$ python3 -q
>>> import numpy as np
>>> import numpy.linalg as la
>>> np.set_printoptions(precision=3, suppress=True, linewidth=200)
>>> X = np.loadtxt("layer5.csv", delimiter=",")
>>> print(X)
[[  0.  36.  18.  36.   0.  27.]
 [  0. -32. -16. -32.   0. -24.]
 [  0.  28.  14.  28.   0.  21.]
 [  0.   0.   0.   0.   0.   0.]
 [  0. -28. -14. -28.   0. -21.]
 [  0.  20.  10.  20.   0.  15.]
 [  0.  32.  16.  32.   0.  24.]
 [  0. -24. -12. -24.   0. -18.]
 [  0.  32.  16.  32.   0.  24.]
 [  0.  36.  18.  36.   0.  27.]
 [  0.  12.   6.  12.   0.   9.]
 [  0.  32.  16.  32.   0.  24.]]
>>> rank = la.matrix_rank(X)
>>> print(rank)
1
>>> N = la.svd(X)[2][rank:].T
>>> print([int(la.matrix_rank(X[:, :j + 1])) for j in range(6)])
[0, 1, 1, 1, 1, 1]
>>> print(N @ N.T)
[[ 1.     0.     0.     0.     0.     0.   ]
 [ 0.     0.644 -0.178 -0.356  0.    -0.267]
 [ 0.    -0.178  0.911 -0.178  0.    -0.133]
 [ 0.    -0.356 -0.178  0.644  0.    -0.267]
 [ 0.     0.     0.     0.     1.     0.   ]
 [ 0.    -0.267 -0.133 -0.267  0.     0.8  ]]
>>> print(la.matrix_rank(X.T @ X), la.matrix_rank(X @ X.T))
1 1
>>> print(N.shape)
(6, 5)
>>> left, sv, Vh = la.svd(X)
>>> print(sv.round(3) + 0)
[162.388   0.      0.      0.      0.      0.   ]
>>> A2 = left[:, :1] @ np.diag(sv[:1]) @ Vh[:1]
>>> print(round(float(np.abs(X - A2).max()), 3))
0.0
>>> print(la.matrix_rank(A2))
1
>>> print([round(float(x), 3) for x in la.svd(X, compute_uv=False)[:3]])
[162.388, 0.0, 0.0]
>>> A2 = np.array([[0, 1], [-1, -2], [1, 2], [2, -1], [-2, -2], [2, -1]])
>>> print(np.einsum("ik,kj->ij", X, A2))
[[108. -99.]
 [-96.  88.]
 [ 84. -77.]
 [  0.   0.]
 [-84.  77.]
 [ 60. -55.]
 [ 96. -88.]
 [-72.  66.]
 [ 96. -88.]
 [108. -99.]
 [ 36. -33.]
 [ 96. -88.]]
>>> print(A2.T @ X.T)
[[108. -96.  84.   0. -84.  60.  96. -72.  96. 108.  36.  96.]
 [-99.  88. -77.   0.  77. -55. -88.  66. -88. -99. -33. -88.]]
>>> print(la.matrix_rank(np.vstack([X, A2.T])))
3
